$ python3 -q
>>> import numpy as np
>>> np.set_printoptions(precision=3, suppress=True, linewidth=140, sign=" ")
>>> A = np.array([[3, 0, 0], [0, 3, 0], [0, 0, 3]])
>>> A
array([[ 3,  0,  0],
       [ 0,  3,  0],
       [ 0,  0,  3]])
>>> # triangular, det is the product of the diagonal
>>> u, g = A[1], A[0]
>>> u @ g
np.int64(0)
>>> pr = (u @ g) / (u @ u) * u
>>> (g - pr) @ u
np.float64(0.0)
>>> np.linalg.matrix_rank(np.outer(u, g))
np.int64(1)
>>> g - pr
array([ 3.,  0.,  0.])
>>> np.round(np.linalg.norm(u + g) ** 2 + np.linalg.norm(u - g) ** 2, 3)
np.float64(36.0)
>>> W0 = np.array([[-1.3, 0.9, -0.1, 0.0, 0.9, -0.3, -1.4, -0.2],
...     [-1.1, 0.4, 0.7, 0.9, 0.5, 0.2, -0.2, -0.2],
...     [-0.2, -0.2, 0.2, 1.6, -0.9, -1.4, 0.9, -0.6]])
>>> W0[:, 7] *= 3
>>> W0
array([[-1.3,  0.9, -0.1,  0. ,  0.9, -0.3, -1.4, -0.6],
       [-1.1,  0.4,  0.7,  0.9,  0.5,  0.2, -0.2, -0.6],
       [-0.2, -0.2,  0.2,  1.6, -0.9, -1.4,  0.9, -1.8]])
>>> Uu, sv, Vt = np.linalg.svd(W0, full_matrices=False)
>>> Uu.shape, sv.shape, Vt.shape
((3, 3), (3,), (3, 8))
>>> x0 = np.array([4, -5, 2, -4, 4, 4, 4, -3])
>>> a = np.maximum(W0 @ x0, 0)
>>> np.flatnonzero(a > 1e-9)
array([], dtype=int64)
>>> a
array([ 0.,  0.,  0.])
>>> B = np.array([[-3, -3, -2, 1, 2, 1],
...     [0, -2, 1, -2, -3, 1],
...     [1, 3, 2, -1, -3, 1],
...     [-1, 1, 2, 3, 2, 2],
...     [-3, -3, 1, -1, -2, -3],
...     [3, -1, -3, -2, 2, 0]])
>>> K = B - B.T
>>> K
array([[ 0, -3, -3,  2,  5, -2],
       [ 3,  0, -2, -3,  0,  2],
       [ 3,  2,  0, -3, -4,  4],
       [-2,  3,  3,  0,  3,  4],
       [-5,  0,  4, -3,  0, -5],
       [ 2, -2, -4, -4,  5,  0]])
>>> Q, R = np.linalg.qr(K)
>>> np.abs(np.diag(R))
array([ 7.141,  5.068,  1.509,  6.608,  1.52 ,  0.467])
>>> np.round(Q @ R, 3) + 0
array([[ 0., -3., -3.,  2.,  5., -2.],
       [ 3.,  0., -2., -3.,  0.,  2.],
       [ 3.,  2.,  0., -3., -4.,  4.],
       [-2.,  3.,  3.,  0.,  3.,  4.],
       [-5.,  0.,  4., -3.,  0., -5.],
       [ 2., -2., -4., -4.,  5.,  0.]])
>>> np.trace(Q @ Q.T)
np.float64(6.0)
>>> Q.shape, R.shape
((6, 6), (6, 6))
>>> round(abs(R[0, 0]), 3), np.round(np.linalg.norm(K[:, 0]), 3)
(np.float64(7.141), np.float64(7.141))
>>> x0 = np.array([-1, 2, -3, -1, -3, 2])
>>> round(float(np.linalg.det(K)), 3)
256.0
>>> np.round(np.linalg.eigvals(K).real, 3) + 0
array([ 0.,  0.,  0.,  0.,  0.,  0.])
>>> x0 @ K @ x0
np.int64(0)
>>> Q = np.linalg.solve(np.eye(6) - K, np.eye(6) + K)
>>> np.round(Q @ Q.T, 3) + 0
array([[ 1.,  0.,  0.,  0.,  0.,  0.],
       [ 0.,  1.,  0.,  0.,  0.,  0.],
       [ 0.,  0.,  1.,  0.,  0.,  0.],
       [ 0.,  0.,  0.,  1.,  0.,  0.],
       [ 0.,  0.,  0.,  0.,  1.,  0.],
       [ 0.,  0.,  0.,  0.,  0.,  1.]])
>>> np.round(np.linalg.det(Q), 3)
np.float64(1.0)
>>> round(np.linalg.norm(K, "nuc"), 3)
np.float64(35.189)
>>> np.linalg.norm(K, axis=1)
array([ 7.141,  5.099,  7.348,  6.856,  8.66 ,  8.062])
>>> round(float(np.linalg.norm(K, 2)), 3)
10.696
>>> round(float(np.linalg.norm(K, 1)), 3), round(np.linalg.norm(K, np.inf), 3)
(17.0, np.float64(17.0))
>>> F = np.load("data.npy")
>>> F
array([[ 3,  0,  0,  0,  0,  0,  0,  0],
       [ 0,  0,  0,  0,  0,  0,  0,  0],
       [ 0,  0,  1,  0,  0,  0,  0,  0],
       [ 0,  0,  0,  4,  0,  0,  0,  0],
       [ 0,  0,  0,  0,  4,  0,  0,  0],
       [ 0,  0,  0,  0,  0,  0,  0,  0],
       [ 0,  0,  0,  0,  0,  0,  3,  0],
       [ 0,  0,  0,  0,  0,  0,  0,  2]])
>>> rk = np.linalg.matrix_rank(F)
>>> rk
np.int64(6)
>>> N = np.linalg.svd(F)[2][rk:].T
>>> N @ N.T
array([[ 0.,  0.,  0.,  0.,  0.,  0.,  0.,  0.],
       [ 0.,  1.,  0.,  0.,  0.,  0.,  0.,  0.],
       [ 0.,  0.,  0.,  0.,  0.,  0.,  0.,  0.],
       [ 0.,  0.,  0.,  0.,  0.,  0.,  0.,  0.],
       [ 0.,  0.,  0.,  0.,  0.,  0.,  0.,  0.],
       [ 0.,  0.,  0.,  0.,  0.,  1.,  0.,  0.],
       [ 0.,  0.,  0.,  0.,  0.,  0.,  0.,  0.],
       [ 0.,  0.,  0.,  0.,  0.,  0.,  0.,  0.]])
>>> [int(np.linalg.matrix_rank(F[:i])) for i in range(1, len(F) + 1)]
[1, 1, 2, 3, 4, 4, 5, 6]
>>> N.shape
(8, 2)
>>> np.allclose(F @ N, 0)
True
>>> np.trace(F)
np.int64(17)
>>> round(np.linalg.det(F), 3)
np.float64(0.0)
>>> round(np.abs(np.linalg.eigvals(F)).max(), 3)
np.float64(4.0)
>>> np.sort(np.abs(np.linalg.eigvals(F)))
array([ 0.,  0.,  1.,  2.,  3.,  3.,  4.,  4.])
>>> np.allclose(F, F.T)
True
>>> F @ F
array([[  9,   0,   0,   0,   0,   0,   0,   0],
       [  0,   0,   0,   0,   0,   0,   0,   0],
       [  0,   0,   1,   0,   0,   0,   0,   0],
       [  0,   0,   0,  16,   0,   0,   0,   0],
       [  0,   0,   0,   0,  16,   0,   0,   0],
       [  0,   0,   0,   0,   0,   0,   0,   0],
       [  0,   0,   0,   0,   0,   0,   9,   0],
       [  0,   0,   0,   0,   0,   0,   0,   4]])
>>> ev, V = np.linalg.eigh(F)
>>> x0 = np.array([-1, 0, 1, -1, 2, 2, -2, 0])
>>> x0 @ F @ x0 / (x0 @ x0), ev[0], ev[-1]
(np.float64(2.4), np.float64(0.0), np.float64(4.0))
>>> V * np.abs(ev) @ V.T
array([[ 3.,  0.,  0.,  0.,  0.,  0.,  0.,  0.],
       [ 0.,  0.,  0.,  0.,  0.,  0.,  0.,  0.],
       [ 0.,  0.,  1.,  0.,  0.,  0.,  0.,  0.],
       [ 0.,  0.,  0.,  4.,  0.,  0.,  0.,  0.],
       [ 0.,  0.,  0.,  0.,  4.,  0.,  0.,  0.],
       [ 0.,  0.,  0.,  0.,  0.,  0.,  0.,  0.],
       [ 0.,  0.,  0.,  0.,  0.,  0.,  3.,  0.],
       [ 0.,  0.,  0.,  0.,  0.,  0.,  0.,  2.]])
>>> np.linalg.eigvalsh(F[1:, 1:])
array([ 0.,  0.,  1.,  2.,  3.,  4.,  4.])
>>> mat = np.load("layer3.npy")
>>> mat
array([[ 6.,  0.,  0.,  5.,  5.,  0.,  5.,  0.],
       [ 0.,  6.,  0.,  0.,  0.,  0.,  0.,  0.],
       [ 0.,  0.,  6.,  0.,  0.,  5.,  0.,  5.],
       [ 5.,  0.,  0.,  6.,  5.,  0.,  5.,  0.],
       [ 5.,  0.,  0.,  5.,  6.,  0.,  5.,  0.],
       [ 0.,  0.,  5.,  0.,  0.,  6.,  0.,  5.],
       [ 5.,  0.,  0.,  5.,  5.,  0.,  6.,  0.],
       [ 0.,  0.,  5.,  0.,  0.,  5.,  0.,  6.]])
>>> ev, V = np.linalg.eigh(mat)
>>> np.linalg.eigvalsh(mat + 2 * np.eye(8))
array([  3.,   3.,   3.,   3.,   3.,   8.,  18.,  23.])
>>> np.round(np.abs(V[:, -1]), 3) + 0
array([ 0.5,  0. ,  0. ,  0.5,  0.5,  0. ,  0.5,  0. ])
>>> np.round(V.T @ V, 3) + 0
array([[ 1.,  0.,  0.,  0.,  0.,  0.,  0.,  0.],
       [ 0.,  1.,  0.,  0.,  0.,  0.,  0.,  0.],
       [ 0.,  0.,  1.,  0.,  0.,  0.,  0.,  0.],
       [ 0.,  0.,  0.,  1.,  0.,  0.,  0.,  0.],
       [ 0.,  0.,  0.,  0.,  1.,  0.,  0.,  0.],
       [ 0.,  0.,  0.,  0.,  0.,  1.,  0.,  0.],
       [ 0.,  0.,  0.,  0.,  0.,  0.,  1.,  0.],
       [ 0.,  0.,  0.,  0.,  0.,  0.,  0.,  1.]])
>>> np.round(ev.sum(), 3), np.trace(mat)
(np.float64(48.0), np.float64(48.0))
>>> np.linalg.eigvalsh(mat @ mat)
array([   1.,    1.,    1.,    1.,    1.,   36.,  256.,  441.])
>>> (ev > 1e-8).sum(), (ev < -1e-8).sum()
(np.int64(8), np.int64(0))
>>> np.linalg.svd(mat, compute_uv=False)
array([ 21.,  16.,   6.,   1.,   1.,   1.,   1.,   1.])
>>> np.round(V.T @ mat @ V, 3) + 0
array([[  1.,   0.,   0.,   0.,   0.,   0.,   0.,   0.],
       [  0.,   1.,   0.,   0.,   0.,   0.,   0.,   0.],
       [  0.,   0.,   1.,   0.,   0.,   0.,   0.,   0.],
       [  0.,   0.,   0.,   1.,   0.,   0.,   0.,   0.],
       [  0.,   0.,   0.,   0.,   1.,   0.,   0.,   0.],
       [  0.,   0.,   0.,   0.,   0.,   6.,   0.,   0.],
       [  0.,   0.,   0.,   0.,   0.,   0.,  16.,   0.],
       [  0.,   0.,   0.,   0.,   0.,   0.,   0.,  21.]])
>>> round(np.linalg.norm(W0, 1), 3), np.round(np.linalg.norm(W0, np.inf), 3)
(np.float64(3.0), np.float64(7.2))
>>> np.linalg.norm(W0, axis=0)
array([ 1.715,  1.005,  0.735,  1.836,  1.367,  1.446,  1.676,  1.99 ])
>>> np.round(np.linalg.norm(W0[2], 1), 3), round(np.linalg.norm(W0[2], np.inf), 3)
(np.float64(7.2), np.float64(1.8))
>>> np.linalg.norm(W0, axis=1).argmax()
np.int64(2)
>>> round(W0[2] @ W0[0], 3)
np.float64(-0.51)
>>> round(np.linalg.norm(W0, "nuc"), 3)
np.float64(6.956)
>>> np.round(np.linalg.norm(W0[2] - W0[0]), 3)
np.float64(4.031)
>>> np.round(np.linalg.norm(W0) ** 2 / np.linalg.norm(W0, 2) ** 2, 3)
np.float64(1.849)
>>> round(np.linalg.norm(mat, 1), 3), round(float(np.linalg.norm(mat, np.inf)), 3)
(np.float64(21.0), 21.0)
>>> mat[0] @ mat[3]
np.float64(110.0)
>>> rng = np.random.default_rng(9738)
>>> ang = rng.uniform(0, 2 * np.pi, 16)
>>> Q, _ = np.linalg.qr(np.array([[-0.5, -0.6],
...     [0.7, 2.0],
...     [1.4, -1.3],
...     [0.6, 0.3],
...     [-1.9, 1.6],
...     [0.7, -0.4]]))
>>> M = 3 * np.c_[np.cos(ang), np.sin(ang)] @ Q.T
>>> M
array([[-0.921,  2.57 , -0.713,  0.641,  0.787, -0.08 ],
       [-0.716,  1.234,  1.412,  0.776, -1.949,  0.756],
       [ 0.984, -2.647,  0.502, -0.722, -0.502, -0.022],
       [-0.219,  1.185, -1.644, -0.055,  2.107, -0.633],
       [-1.05 ,  2.676, -0.157,  0.824,  0.042,  0.181],
       [ 1.034, -2.679,  0.265, -0.796, -0.186, -0.132],
       [ 0.262, -1.282,  1.621,  0.018, -2.07 ,  0.613],
       [-0.816,  2.409, -0.966,  0.521,  1.132, -0.21 ],
       [-1.07 ,  2.541,  0.316,  0.906, -0.577,  0.383],
       [-0.547,  0.745,  1.581,  0.663, -2.142,  0.786],
       [-0.743,  1.313,  1.377,  0.792, -1.908,  0.748],
       [ 0.429, -0.423, -1.656, -0.579,  2.222, -0.79 ],
       [-0.964,  2.626, -0.576,  0.696,  0.601, -0.013],
       [-0.024, -0.612,  1.725,  0.262, -2.249,  0.723],
       [ 0.957, -2.013, -0.951, -0.905,  1.386, -0.621],
       [-1.072,  2.595,  0.192,  0.891, -0.416,  0.332]])
>>> cov = np.cov(M, rowvar=False)
>>> round(np.corrcoef(M[:, 0], M[:, 2])[0, 1], 3)
np.float64(-0.054)
>>> np.median(M, axis=0)
array([-0.631,  1.21 ,  0.229,  0.581, -0.301,  0.084])
>>> np.polyfit(M[:, 0], M[:, 2], 1)
array([-0.08 ,  0.123])
>>> cov.shape
(6, 6)
>>> np.argwhere(np.triu(np.abs(np.corrcoef(M.T)) > 0.8, 1))
array([[ 0,  1],
       [ 0,  3],
       [ 1,  3],
       [ 2,  4],
       [ 2,  5],
       [ 4,  5]])
>>> np.abs(np.diag(np.linalg.qr(M)[1])) > 1e-9
array([ True,  True, False, False, False, False])
>>> round(float(np.trace(np.linalg.pinv(M) @ M)), 3)
2.0
>>> M @ np.linalg.pinv(M) @ M
array([[-0.921,  2.57 , -0.713,  0.641,  0.787, -0.08 ],
       [-0.716,  1.234,  1.412,  0.776, -1.949,  0.756],
       [ 0.984, -2.647,  0.502, -0.722, -0.502, -0.022],
       [-0.219,  1.185, -1.644, -0.055,  2.107, -0.633],
       [-1.05 ,  2.676, -0.157,  0.824,  0.042,  0.181],
       [ 1.034, -2.679,  0.265, -0.796, -0.186, -0.132],
       [ 0.262, -1.282,  1.621,  0.018, -2.07 ,  0.613],
       [-0.816,  2.409, -0.966,  0.521,  1.132, -0.21 ],
       [-1.07 ,  2.541,  0.316,  0.906, -0.577,  0.383],
       [-0.547,  0.745,  1.581,  0.663, -2.142,  0.786],
       [-0.743,  1.313,  1.377,  0.792, -1.908,  0.748],
       [ 0.429, -0.423, -1.656, -0.579,  2.222, -0.79 ],
       [-0.964,  2.626, -0.576,  0.696,  0.601, -0.013],
       [-0.024, -0.612,  1.725,  0.262, -2.249,  0.723],
       [ 0.957, -2.013, -0.951, -0.905,  1.386, -0.621],
       [-1.072,  2.595,  0.192,  0.891, -0.416,  0.332]])
>>> rk = np.linalg.matrix_rank(M)
>>> rk
np.int64(2)
>>> N = np.linalg.svd(M)[2][rk:].T
>>> np.linalg.matrix_rank(M.T @ M), np.linalg.matrix_rank(M @ M.T)
(np.int64(2), np.int64(2))
>>> N.shape
(6, 4)
>>> arr = np.loadtxt("m.csv", delimiter=",")
>>> arr
array([[ 1.,  1., -1., -1.,  1.,  1., -1., -1.],
       [ 1., -1.,  1., -1.,  1., -1.,  1., -1.],
       [ 1., -1.,  1., -1., -1.,  1., -1.,  1.]])
>>> np.linalg.norm(arr, axis=1).argmax()
np.int64(0)
>>> round(float(np.linalg.norm(arr) ** 2 / np.linalg.norm(arr, 2) ** 2), 3)
3.0
>>> np.linalg.norm(arr, axis=0)
array([ 1.732,  1.732,  1.732,  1.732,  1.732,  1.732,  1.732,  1.732])
>>> round(np.linalg.norm(arr[0] - arr[1]), 3)
np.float64(4.0)
>>> round(np.linalg.norm(arr, 1), 3), round(np.linalg.norm(arr, np.inf), 3)
(np.float64(3.0), np.float64(8.0))
>>> W = np.array([[-1, -2, 1],
...     [0, -1, -1],
...     [2, -2, -1],
...     [-1, 0, -1],
...     [3, -3, 3],
...     [-3, 0, -3],
...     [2, 0, 1],
...     [-1, 2, 2]])
>>> coef = np.array([0, -3, 2])
>>> hid = np.maximum(arr @ W + coef, 0)
>>> (hid > 0).astype(int)
array([[ 0,  0,  1],
       [ 1,  0,  1],
       [ 0,  0,  0]])
>>> hid
array([[  0.,   0.,   1.],
       [ 11.,   0.,   9.],
       [  0.,   0.,   0.]])
>>> (hid > 0).mean(axis=0)
array([ 0.333,  0.   ,  0.667])
>>> Z = np.array([[-3, 2], [-3, 3], [-3, -2]])
>>> W @ Z
array([[  6, -10],
       [  6,  -1],
       [  3,   0],
       [  6,   0],
       [ -9,  -9],
       [ 18,   0],
       [ -9,   2],
       [ -9,   0]])
